$ python3 -q
>>> import numpy as np
>>> import numpy.linalg as la
>>> np.set_printoptions(precision=2, suppress=True, linewidth=200)
>>> E = np.load("x.npy")
>>> print(E)
[[ 2 -3 -3 -2 -1  1 -1 -3]
 [-2 -2 -1 -3 -2  0  0 -1]
 [-3  0 -1 -2 -3  3  2  0]
 [ 3  2 -2 -3  1 -3  3  3]]
>>> left, sig, Vt = la.svd(E, full_matrices=False)
>>> print(np.round(Vt @ Vt.T, 2) + 0)
[[1. 0. 0. 0.]
 [0. 1. 0. 0.]
 [0. 0. 1. 0.]
 [0. 0. 0. 1.]]
>>> print(left.shape, sig.shape, Vt.shape)
(4, 4) (4,) (4, 8)
>>> print(np.abs(left[:, 0]).round(6).argmax())
3
>>> x0 = np.array([1, -4, 2, -3, -4, 0, -3, -1])
>>> print(E @ (2 * x0))
[ 48  44  14 -32]
>>> print(E @ np.ones(8))
[-10. -11.  -4.   4.]
>>> print(np.sign((E @ x0).round(6)))
[ 1  1  1 -1]
>>> print(E @ x0)
[ 24  22   7 -16]
>>> r0 = np.array([5, 0])
>>> print(np.array([np.convolve(row, r0, "same") for row in E]))
[[ 10 -15 -15 -10  -5   5  -5 -15]
 [-10 -10  -5 -15 -10   0   0  -5]
 [-15   0  -5 -10 -15  15  10   0]
 [ 15  10 -10 -15   5 -15  15  15]]
>>> print(np.cross(E[0, :3], E[3, :3]))
[12 -5 13]
>>> print(np.correlate(E[0], E[3], "full"))
[  6  -3 -24  -4  -9   8  20  -4 -13  -6 -10  10   7  -9  -9]
>>> print(np.convolve(E[0], r0))
[ 10 -15 -15 -10  -5   5  -5 -15   0]
>>> arr = np.load("run18.npy")
>>> print(arr)
[[0.11 0.17 0.11 0.11 0.   0.11 0.11 0.17 0.11]
 [0.18 0.18 0.   0.18 0.   0.12 0.06 0.18 0.12]
 [0.16 0.   0.21 0.05 0.11 0.11 0.11 0.11 0.16]
 [0.   0.25 0.08 0.17 0.   0.08 0.25 0.08 0.08]
 [0.07 0.   0.   0.07 0.21 0.21 0.14 0.21 0.07]
 [0.17 0.11 0.06 0.11 0.06 0.06 0.17 0.11 0.17]
 [0.07 0.07 0.13 0.2  0.13 0.13 0.2  0.07 0.  ]
 [0.22 0.   0.   0.11 0.11 0.   0.11 0.33 0.11]
 [0.11 0.05 0.11 0.11 0.05 0.16 0.16 0.16 0.11]]
>>> print((arr + arr.T) / 2)
[[0.11 0.17 0.13 0.06 0.04 0.14 0.09 0.19 0.11]
 [0.17 0.18 0.   0.21 0.   0.11 0.06 0.09 0.09]
 [0.13 0.   0.21 0.07 0.05 0.08 0.12 0.05 0.13]
 [0.06 0.21 0.07 0.17 0.04 0.1  0.23 0.1  0.09]
 [0.04 0.   0.05 0.04 0.21 0.13 0.14 0.16 0.06]
 [0.14 0.11 0.08 0.1  0.13 0.06 0.15 0.06 0.16]
 [0.09 0.06 0.12 0.23 0.14 0.15 0.2  0.09 0.08]
 [0.19 0.09 0.05 0.1  0.16 0.06 0.09 0.33 0.13]
 [0.11 0.09 0.13 0.09 0.06 0.16 0.08 0.13 0.11]]
>>> assert arr == arr.T
Traceback (most recent call last):
  File "<python-input-22>", line 1, in <module>
    assert arr == arr.T
           ^^^^^^^^^^^^
ValueError: The truth value of an array with more than one element is ambiguous. Use a.any() or a.all()
>>> print(round(np.trace(arr), 2))
1.57
>>> print(np.round(la.det(arr), 2))
0.0
>>> print(np.round((arr - arr.T) / 2, 2) + 0)
[[ 0.    0.   -0.02  0.06 -0.04 -0.03  0.02 -0.03  0.  ]
 [ 0.    0.    0.   -0.04  0.    0.    0.    0.09  0.03]
 [ 0.02  0.    0.   -0.02  0.05  0.02 -0.01  0.05  0.03]
 [-0.06  0.04  0.02  0.   -0.04 -0.01  0.02 -0.01 -0.01]
 [ 0.04  0.   -0.05  0.04  0.    0.08  0.    0.05  0.01]
 [ 0.03  0.   -0.02  0.01 -0.08  0.    0.02  0.06  0.  ]
 [-0.02  0.    0.01 -0.02  0.   -0.02  0.   -0.02 -0.08]
 [ 0.03 -0.09 -0.05  0.01 -0.05 -0.06  0.02  0.   -0.02]
 [ 0.   -0.03 -0.03  0.01 -0.01  0.    0.08  0.02  0.  ]]
>>> print(np.sort(np.abs(la.eigvals(arr))))
[0.03 0.07 0.07 0.13 0.14 0.21 0.25 0.25 1.  ]
>>> print(np.allclose(arr @ arr.T, arr.T @ arr))
False
>>> print(la.matrix_power(arr, 4))
[[0.12 0.1  0.08 0.13 0.07 0.1  0.15 0.16 0.1 ]
 [0.12 0.1  0.08 0.13 0.07 0.1  0.15 0.16 0.1 ]
 [0.12 0.09 0.08 0.13 0.07 0.1  0.15 0.16 0.1 ]
 [0.12 0.1  0.08 0.13 0.07 0.1  0.15 0.16 0.1 ]
 [0.12 0.09 0.07 0.13 0.07 0.1  0.15 0.16 0.1 ]
 [0.12 0.1  0.08 0.13 0.07 0.1  0.15 0.16 0.1 ]
 [0.12 0.1  0.08 0.13 0.07 0.1  0.15 0.16 0.1 ]
 [0.12 0.09 0.07 0.13 0.07 0.1  0.15 0.16 0.1 ]
 [0.12 0.09 0.08 0.13 0.07 0.1  0.15 0.16 0.1 ]]
>>> q, vecs = la.qr(arr[:, :2])[0], la.qr(arr[:, 2:])[0]
>>> sig = la.svd(q.T @ vecs, compute_uv=False)
>>> print(round(la.norm(q @ q.T - vecs @ vecs.T, 2), 2))
1.0
>>> print(sig)
[1.   0.94]
>>> print(np.degrees(np.arccos(sig.clip(0, 1))))
[ 2.66 19.52]
>>> def softmax(z):
...     e = np.exp(z - z.max(axis=-1, keepdims=True))
...     return e / e.sum(axis=-1, keepdims=True)
... 
>>> print(softmax(arr).sum(axis=1))
[1. 1. 1. 1. 1. 1. 1. 1. 1.]
>>> print(softmax(arr[0] + 4))
[0.11 0.12 0.11 0.11 0.1  0.11 0.11 0.12 0.11]
>>> print(softmax(10 * arr[0]))
[0.1  0.18 0.1  0.1  0.03 0.1  0.1  0.18 0.1 ]
>>> print(softmax(arr[0]))
[0.11 0.12 0.11 0.11 0.1  0.11 0.11 0.12 0.11]
>>> S = arr @ arr.T / np.sqrt(9)
>>> print(softmax(S).round(6).argmax(axis=1))
[1 1 2 3 4 5 6 7 8]
>>> print(softmax(S))
[[0.11 0.11 0.11 0.11 0.11 0.11 0.11 0.11 0.11]
 [0.11 0.11 0.11 0.11 0.11 0.11 0.11 0.11 0.11]
 [0.11 0.11 0.11 0.11 0.11 0.11 0.11 0.11 0.11]
 [0.11 0.11 0.11 0.11 0.11 0.11 0.11 0.11 0.11]
 [0.11 0.11 0.11 0.11 0.11 0.11 0.11 0.11 0.11]
 [0.11 0.11 0.11 0.11 0.11 0.11 0.11 0.11 0.11]
 [0.11 0.11 0.11 0.11 0.11 0.11 0.11 0.11 0.11]
 [0.11 0.11 0.11 0.11 0.11 0.11 0.11 0.11 0.11]
 [0.11 0.11 0.11 0.11 0.11 0.11 0.11 0.11 0.11]]
>>> data = np.load("dump.npy")
>>> print(data)
[[ 3.71  2.11 -0.78  2.21  1.16]
 [ 0.25  2.73 -1.92 -2.58 -2.68]
 [ 1.6  -0.67  0.54 -1.79 -4.3 ]
 [-1.32 -2.87  1.11  1.16  3.53]
 [ 0.89  1.56 -4.29  1.38  1.19]
 [ 3.44  1.22 -0.11 -3.12 -1.41]
 [-3.63  0.7   1.29 -2.09  2.3 ]
 [ 2.67  0.48  1.82  0.12  3.78]
 [-2.8   1.2   0.46  3.34 -2.08]
 [-1.14 -1.05  4.21  2.2  -0.1 ]
 [ 2.63 -0.99 -0.7   3.57  1.96]
 [-4.62 -0.78 -0.17  1.55 -0.79]
 [ 3.54  1.5   2.3  -1.4   1.73]
 [-1.86  3.49  0.6  -1.66  2.5 ]
 [ 1.2   1.24  2.18 -2.83  3.04]
 [-0.81 -2.66  0.6  -3.98 -1.03]
 [-1.37 -1.95  3.96 -0.03 -1.89]
 [ 2.22 -1.08  4.   -1.48  0.85]
 [-0.7   3.56  2.7  -1.43 -1.59]]
>>> M2 = data / np.sqrt((data ** 2).mean(axis=1, keepdims=True))
>>> print(la.matrix_rank(data - data.mean(axis=1, keepdims=True)))
4
>>> print(la.matrix_rank(M2) == la.matrix_rank(data))
True
>>> print(M2[12])
[ 1.58  0.67  1.03 -0.63  0.77]
>>> print(la.norm(M2, axis=1))
[2.24 2.24 2.24 2.24 2.24 2.24 2.24 2.24 2.24 2.24 2.24 2.24 2.24 2.24 2.24 2.24 2.24 2.24 2.24]
>>> Xs = (data - data.mean(axis=0)) / data.std(axis=0)
>>> print(Xs.std(axis=0))
[1. 1. 1. 1. 1.]
>>> print(np.argwhere(np.abs(Xs) > 2))
[[2 4]
 [4 2]]
>>> b = la.lstsq(np.delete(Xs, 3, axis=1), Xs[:, 3])[0]
>>> print(np.abs(b).argmax())
2
>>> print(np.round(1 - np.var(Xs[:, 3] - np.delete(Xs, 3, axis=1) @ b), 2))
0.1
>>> q, R = la.qr(data)
>>> print(np.round(q.T @ q, 2) + 0)
[[1. 0. 0. 0. 0.]
 [0. 1. 0. 0. 0.]
 [0. 0. 1. 0. 0.]
 [0. 0. 0. 1. 0.]
 [0. 0. 0. 0. 1.]]
>>> print(np.abs(np.diag(R)))
[10.67  8.26  9.72  9.32  9.52]
>>> P = data @ la.solve(data.T @ data, data.T)
>>> print(np.allclose(P @ P, P))
True
>>> print(np.round(la.eigvalsh(P), 2) + 0)
[0. 0. 0. 0. 0. 0. 0. 0. 0. 0. 0. 0. 0. 0. 1. 1. 1. 1. 1.]
>>> print(P @ data[:, 3])
[ 2.21 -2.58 -1.79  1.16  1.38 -3.12 -2.09  0.12  3.34  2.2   3.57  1.55 -1.4  -1.66 -2.83 -3.98 -0.03 -1.48 -1.43]
>>> print(la.matrix_rank(np.eye(19) - P))
14
>>> F = np.load("m.npy")
>>> print(F)
[[ 0  1  0  0  0  0]
 [ 0  0  0 -1  0  0]
 [-3  0  0  0  0  0]
 [ 0  0  0  0  0  2]
 [ 0  0  0  0  2  0]
 [ 0  0 -2  0  0  0]]
>>> r0 = np.array([0, 0, 7, 3, 8, 7, 6, 9, 1])
>>> M2 = arr + np.outer(r0, np.eye(9)[6])
>>> print(la.matrix_rank(M2 - arr))
1
>>> print(np.round(la.det(M2) / la.det(arr), 2), round(1 + la.solve(arr, r0)[6], 2))
0.87 0.87
>>> J = np.load("sample18.npy")
>>> print(J)
[[-0.29 -2.4   6.77  5.92  2.66 -0.66  1.29  2.15]
 [ 0.05 -1.58  5.69  4.42  1.84  0.43  1.23  3.93]
 [ 3.28  0.93  0.79 -1.82 -5.99  5.5  -4.78  4.65]
 [ 2.46 -1.53  2.19  1.52 -3.44  2.67 -4.24  1.78]
 [-1.55 -6.29  5.22  9.    7.83 -4.48  3.9   3.76]
 [ 3.08 -1.92 -1.59 -0.52 -3.71  3.38 -4.41  5.48]
 [ 3.77  0.56  2.91 -0.41 -7.89  5.17 -7.5  -1.01]
 [ 1.33 -1.95  4.76  3.79 -1.13  1.13 -2.33  0.72]
 [ 3.06 -5.11 -0.63  2.96 -2.91  0.55 -6.42 -0.29]
 [ 0.85  0.36  3.57  1.14 -0.23  2.93  0.86  7.37]
 [ 2.57 -0.86 -0.59 -0.75 -3.03  3.76 -2.83  6.96]
 [ 3.28 -3.49 -4.13 -0.63 -2.88  2.63 -4.53  6.95]
 [ 2.88 -0.62  5.6   2.54 -6.01  3.14 -6.75 -4.09]
 [ 0.56  2.51  8.23  1.98 -1.73  3.76  0.47  3.45]]
>>> print([round(float(x), 2) for x in la.svd(J, compute_uv=False)[:3]])
[26.86, 21.76, 15.17]
>>> r = la.matrix_rank(J)
>>> print(r)
4
>>> N = la.svd(J)[2][r:].T
>>> print([int(la.matrix_rank(J[:i])) for i in range(1, len(J) + 1)])
[1, 2, 3, 4, 4, 4, 4, 4, 4, 4, 4, 4, 4, 4]
>>> print([int(la.matrix_rank(np.delete(J, i, axis=0))) for i in range(14)])
[4, 4, 4, 4, 4, 4, 4, 4, 4, 4, 4, 4, 4, 4]
>>> print(la.matrix_rank(J.T @ J), la.matrix_rank(J @ J.T))
4 4
>>> print([int(la.matrix_rank(J[:, :j + 1])) for j in range(8)])
[1, 2, 3, 4, 4, 4, 4, 4]
>>> print(np.abs(np.diag(la.qr(J)[1])) > 1e-9)
[ True  True  True  True False False False False]
>>> print(la.lstsq(J[:-1].T, J[-1])[2])
4
>>> print(round(float(np.trace(la.pinv(J) @ J)), 2))
4.0
>>> r0 = np.array([2, -2])
>>> print(np.polyval(r0, J[13]))
[-0.89  3.03 14.46  1.95 -5.47  5.52 -1.06  4.89]
>>> print(np.convolve(J[13], r0))
[  1.11   3.92  11.43 -12.51  -7.42  10.99  -6.58   5.95  -6.89]
>>> M2 = J / np.sqrt((J ** 2).mean(axis=1, keepdims=True))
>>> print(M2[5])
[ 0.91 -0.57 -0.47 -0.16 -1.1   1.01 -1.31  1.63]
>>> print(la.matrix_rank(M2) == la.matrix_rank(J))
True
>>> print(la.matrix_rank(J - J.mean(axis=1, keepdims=True)))
4
>>> rng = np.random.default_rng(1986)
>>> m1 = np.eye(6, dtype=int)[rng.permutation(6)] * np.array([-1, -2, -1, 2, 2, -2])
>>> print(m1)
[[ 0  0  0  2  0  0]
 [ 0  0  0  0  2  0]
 [-1  0  0  0  0  0]
 [ 0  0  0  0  0 -2]
 [ 0 -2  0  0  0  0]
 [ 0  0 -1  0  0  0]]
>>> M2 = m1 ** -1
Traceback (most recent call last):
  File "<python-input-92>", line 1, in <module>
    M2 = m1 ** -1
         ~~~^^~~~
ValueError: Integers to negative integer powers are not allowed.
>>> M2 = la.invert(m1)
Traceback (most recent call last):
  File "<python-input-93>", line 1, in <module>
    M2 = la.invert(m1)
         ^^^^^^^^^
AttributeError: module 'numpy.linalg' has no attribute 'invert'
>>> M2 = la.inv(m1)
>>> print(np.round(la.cond(m1), 2))
2.0
